$ python3 -q
>>> import numpy as np
>>> from numpy import linalg as LA
>>> np.set_printoptions(precision=2, suppress=True, linewidth=120)
>>> E = np.load("a.npy")
>>> E
array([[-1, -1, -1],
       [-1, -2, -2],
       [-1, -2, -3]])
>>> P = np.triu(np.array([[3, -3, -1], [0, -4, 4], [-5, 4, -3]]), 1) + np.eye(3)
>>> A2 = P @ E @ LA.inv(P)
>>> print(A2)
[[  3.  16. -53.]
 [ -5. -25.  81.]
 [ -1.  -5.  16.]]
>>> print(np.trace(A2), np.trace(E))
-6.0 -6
>>> print(LA.matrix_rank(A2))
3
>>> np.round(LA.det(A2), 2)
np.float64(-1.0)
>>> np.round(LA.eigvals(A2).sum().real, 2)
np.float64(-6.0)
>>> round(float(LA.det(A2.T)), 2)
-1.0
>>> LA.eigvals(A2)
array([-5.05, -0.31, -0.64])
>>> A2 = E[0, 0] * E[1:] - np.outer(E[1:, 0], E[0])
>>> A2
array([[0, 1, 1],
       [0, 1, 2]])
>>> LA.matrix_rank(A2), LA.matrix_rank(E)
(np.int64(2), np.int64(3))
>>> vals, V = LA.eig(E)
>>> vals
array([-5.05, -0.64, -0.31])
>>> r0 = np.array([1, 3, 1])
>>> A2 = E + np.outer(r0, np.eye(3)[0])
>>> A2
array([[ 0., -1., -1.],
       [ 2., -2., -2.],
       [ 0., -2., -3.]])
>>> LA.matrix_rank(LA.inv(A2) - LA.inv(E), tol=1e-8)
np.int64(1)
>>> W0 = np.array([[2.0, 1.0, -0.3],
...     [-1.9, 0.0, 0.0],
...     [-0.6, 0.5, -1.2],
...     [0.1, -0.3, 0.3],
...     [0.3, -1.0, -1.4],
...     [-0.1, -0.3, -0.5],
...     [0.2, 0.0, -1.0],
...     [1.4, -1.1, 0.2]])
>>> print(W0)
[[ 2.   1.  -0.3]
 [-1.9  0.   0. ]
 [-0.6  0.5 -1.2]
 [ 0.1 -0.3  0.3]
 [ 0.3 -1.  -1.4]
 [-0.1 -0.3 -0.5]
 [ 0.2  0.  -1. ]
 [ 1.4 -1.1  0.2]]
>>> rng = np.random.default_rng(17307)
>>> A2 = W0 + rng.integers(-2, 3, (8, 1)) @ rng.integers(-2, 3, (1, 3))
>>> A2
array([[-2. ,  3. ,  1.7],
       [-5.9,  2. ,  2. ],
       [-4.6,  2.5,  0.8],
       [-1.9,  0.7,  1.3],
       [-3.7,  1. ,  0.6],
       [-0.1, -0.3, -0.5],
       [ 4.2, -2. , -3. ],
       [-2.6,  0.9,  2.2]])
>>> A2 - W0
array([[-4.,  2.,  2.],
       [-4.,  2.,  2.],
       [-4.,  2.,  2.],
       [-2.,  1.,  1.],
       [-4.,  2.,  2.],
       [ 0.,  0.,  0.],
       [ 4., -2., -2.],
       [-4.,  2.,  2.]])
>>> np.round(LA.svd(A2 - W0, compute_uv=False), 2) + 0
array([12.25,  0.  ,  0.  ])
>>> np.abs(A2 - W0).sum(axis=1)
array([8., 8., 8., 4., 8., 0., 8., 8.])
>>> x = np.array([7, 2, -3])
>>> rhs = W0 @ x
>>> rhs
array([ 16.9, -13.3,   0.4,  -0.8,   4.3,   0.2,   4.4,   7. ])
>>> np.round(LA.pinv(W0) @ W0, 2) + 0
array([[1., 0., 0.],
       [0., 1., 0.],
       [0., 0., 1.]])
>>> rhs = rhs + 0.05 * rng.normal(size=8)
>>> print(rhs)
[ 16.92 -13.19   0.46  -0.79   4.29   0.17   4.41   6.99]
>>> coef, *_ = LA.lstsq(W0, rhs)
>>> print([round(float(LA.norm(LA.solve(W0.T @ W0 + lam * np.eye(3), W0.T @ rhs))), 2) for lam in (0, 1, 10, 100)])
[7.87, 6.99, 3.67, 0.66]
